$ python3 -q
>>> import numpy as np
>>> np.set_printoptions(suppress=True, linewidth=120)
>>> rnd = lambda a: np.round(a, 3) + 0
>>> K = np.load("dump.npy")
>>> K
array([[ 6,  3,  1,  2],
       [ 3, -4, -3, -1],
       [ 1, -3, -4, -3],
       [ 2, -1, -3,  6]])
>>> # equal to its transpose
>>> evals, V = np.linalg.eigh(K)
>>> vec = np.array([0, 1, 1, 1])
>>> (np.sign(V[:, -1].round(6)) == np.sign(V[0, -1].round(6))).astype(int)
array([1, 1, 0, 1])
>>> print(rnd(np.linalg.eigvalsh(K[1:, 1:])))
[-7.602 -1.232  6.834]
>>> rnd(V * np.maximum(evals, 0) @ V.T)
array([[ 6.428,  1.635, -0.076,  1.634],
       [ 1.635,  0.435,  0.072,  0.076],
       [-0.076,  0.072,  0.435, -1.635],
       [ 1.634,  0.076, -1.635,  6.428]])
>>> rnd(V * np.abs(evals) @ V.T)
array([[ 6.855,  0.27 , -1.152,  1.268],
       [ 0.27 ,  4.87 ,  3.144,  1.152],
       [-1.152,  3.144,  4.87 , -0.27 ],
       [ 1.268,  1.152, -0.27 ,  6.855]])
>>> out = K / np.sqrt((K ** 2).mean(axis=1, keepdims=True))
>>> np.linalg.matrix_rank(out) == np.linalg.matrix_rank(K)
np.True_
>>> rnd(np.linalg.norm(out, axis=1))
array([2., 2., 2., 2.])
>>> rnd(out[1])
array([ 1.014, -1.352, -1.014, -0.338])
>>> evals, V = np.linalg.eigh(K)
>>> rnd(np.abs(V[:, -1]))
array([0.692, 0.147, 0.147, 0.692])
>>> np.abs(V[:, -1]).round(6).argmax()
np.int64(0)
>>> rnd(evals)
array([-8.301, -1.424,  5.301,  8.424])
>>> rnd(V.T @ V)
array([[1., 0., 0., 0.],
       [0., 1., 0., 0.],
       [0., 0., 1., 0.],
       [0., 0., 0., 1.]])
>>> feats = np.loadtxt("mat.csv", delimiter=",")
>>> feats
array([[ 19.373, -31.189,  19.488],
       [ 20.144, -31.85 ,  20.302],
       [ 19.836, -29.727,  18.419],
       [ 19.437, -30.005,  21.441],
       [ 20.487, -29.52 ,  19.733],
       [ 19.995, -30.725,  18.411],
       [ 17.658, -28.678,  19.735],
       [ 21.491, -30.099,  19.957],
       [ 20.855, -30.136,  21.803],
       [ 21.141, -29.946,  19.715],
       [ 19.386, -28.915,  21.156],
       [ 19.451, -30.433,  19.134],
       [ 20.351, -30.47 ,  20.346],
       [ 19.888, -30.93 ,  20.404],
       [ 19.218, -30.921,  20.894],
       [ 19.269, -28.295,  21.928],
       [ 19.268, -31.389,  20.386],
       [ 19.628, -29.297,  20.273],
       [ 20.234, -31.14 ,  19.166],
       [ 18.842, -31.234,  19.857],
       [ 20.5  , -31.698,  18.671],
       [ 21.453, -29.407,  18.797],
       [ 18.874, -30.244,  21.635],
       [ 20.688, -27.763,  18.566],
       [ 19.537, -31.097,  20.647],
       [ 19.5  , -29.454,  17.942]])
>>> U, sv, vt = np.linalg.svd(feats, full_matrices=False)
>>> rnd(sv / sv[0])
array([1.   , 0.027, 0.022])
>>> rnd(np.abs(vt[0]))
array([0.481, 0.731, 0.483])
>>> print(rnd(sv))
[210.503   5.767   4.575]
>>> rnd(U.T @ U)
array([[1., 0., 0.],
       [0., 1., 0.],
       [0., 0., 1.]])
>>> np.allclose(U * sv @ vt, feats)
True
>>> (sv > 1e-8).sum()
np.int64(3)
>>> print(U.shape, sv.shape, vt.shape)
(26, 3) (3,) (3, 3)
>>> d = np.linalg.norm(feats[:, None] - feats[None], axis=-1)
>>> print(rnd(d[:5, :5]))
[[0.    1.302 1.869 2.285 2.022]
 [1.302 0.    2.854 2.281 2.423]
 [1.869 2.854 0.    3.061 1.481]
 [2.285 2.281 3.061 0.    2.063]
 [2.022 2.423 1.481 2.063 0.   ]]
>>> np.flatnonzero(d[11] < d.mean() / 2)
array([ 0,  2,  5, 11, 18])
>>> np.unravel_index(d.round(6).argmax(), d.shape)
(np.int64(15), np.int64(20))
>>> d[11].round(6).argsort(kind="stable")[:4]
array([11,  0,  5, 18])
>>> print(np.linalg.matrix_rank(d ** 2))
5
>>> C = feats[[19, 4]].astype(float)
>>> for _ in range(5):
...     labels = np.linalg.norm(feats[:, None] - C, axis=-1).argmin(axis=1)
...     C = np.array([feats[labels == j].mean(axis=0) for j in range(2)])
... 
>>> labels
array([0, 0, 1, 0, 1, 0, 1, 1, 0, 1, 1, 0, 0, 0, 0, 1, 0, 1, 0, 0, 0, 1, 0, 1, 0, 1])
>>> print(rnd(C))
[[ 19.731 -30.897  20.172]
 [ 20.049 -29.191  19.656]]
>>> A = np.load("data.npy")
>>> A
array([[-0.957,  2.013, -1.953],
       [-0.949,  2.   , -1.971],
       [-0.927,  1.932, -2.016],
       [-1.004,  1.951, -2.076],
       [-1.031,  2.05 , -2.051],
       [-0.909,  1.952, -1.941],
       [-1.039,  2.003, -1.988],
       [-1.088,  2.006, -1.935],
       [-1.053,  1.937, -2.059],
       [-0.969,  2.021, -2.056],
       [-1.932, -1.015, -2.1  ],
       [-1.957, -0.885, -1.994],
       [-2.127, -0.998, -2.06 ],
       [-1.996, -1.047, -2.006],
       [-1.991, -1.04 , -2.035],
       [-2.04 , -1.025, -2.084],
       [-2.015, -0.936, -1.989],
       [-1.986, -0.972, -2.023],
       [-2.019, -1.027, -1.986],
       [-2.003, -0.896, -1.947]])
>>> [round(float(x), 3) for x in np.linalg.svd(A, compute_uv=False)[:3]]
[11.452, 7.022, 0.226]
>>> vec = np.array([-3, 3, -3])
>>> y = A @ vec
>>> beta, lr = np.zeros(3), 1 / np.linalg.norm(A, 2) ** 2
>>> for i in range(40):
...     beta -= lr * A.T @ (A @ beta - y)
...     if i % 10 == 0: print(i, round(np.linalg.norm(A @ beta - y), 3))
... 
0 8.406
10 0.267
20 0.255
30 0.254
>>> rnd(beta)
array([-2.167,  2.72 , -3.69 ])
>>> proj = A @ np.linalg.solve(A.T @ A, A.T)
>>> rnd(np.trace(proj))
np.float64(3.0)
>>> print(rnd(proj @ A[:, 2]))
[-1.953 -1.971 -2.016 -2.076 -2.051 -1.941 -1.988 -1.935 -2.059 -2.056 -2.1   -1.994 -2.06  -2.006 -2.035 -2.084 -1.989
 -2.023 -1.986 -1.947]
>>> C = np.sign(np.array([[-2, -1, 0, 0], [-2, 1, 1, -1], [2, 1, 0, 1], [2, -1, -2, 0]]))
>>> out = (np.tril(C, -1) + np.eye(4)) @ (np.triu(C, 1) + np.eye(4))
>>> evals = np.array([1, 3, 4, 1])
>>> m1 = np.rint(out * evals @ np.linalg.inv(out)) + 0
>>> print(m1)
[[ 3. -4. -2. -4.]
 [-4.  6.  4.  5.]
 [ 0. -6.  1. -6.]
 [ 4. -2. -4. -1.]]
>>> O, r_ = np.linalg.qr(m1)
>>> rnd(np.abs(np.diag(r_)))
array([6.403, 6.692, 0.868, 0.323])
>>> rnd(r_)
array([[-6.403,  6.872,  5.935,  5.622],
       [ 0.   , -6.692,  1.013, -6.779],
       [ 0.   ,  0.   , -0.868,  0.572],
       [ 0.   ,  0.   ,  0.   ,  0.323]])
>>> rnd(O)
array([[-0.469,  0.117, -0.763, -0.43 ],
       [ 0.625, -0.255, -0.635,  0.376],
       [ 0.   ,  0.897, -0.105,  0.43 ],
       [-0.625, -0.343, -0.063,  0.699]])
>>> np.allclose(r_.T @ r_, m1.T @ m1)
True
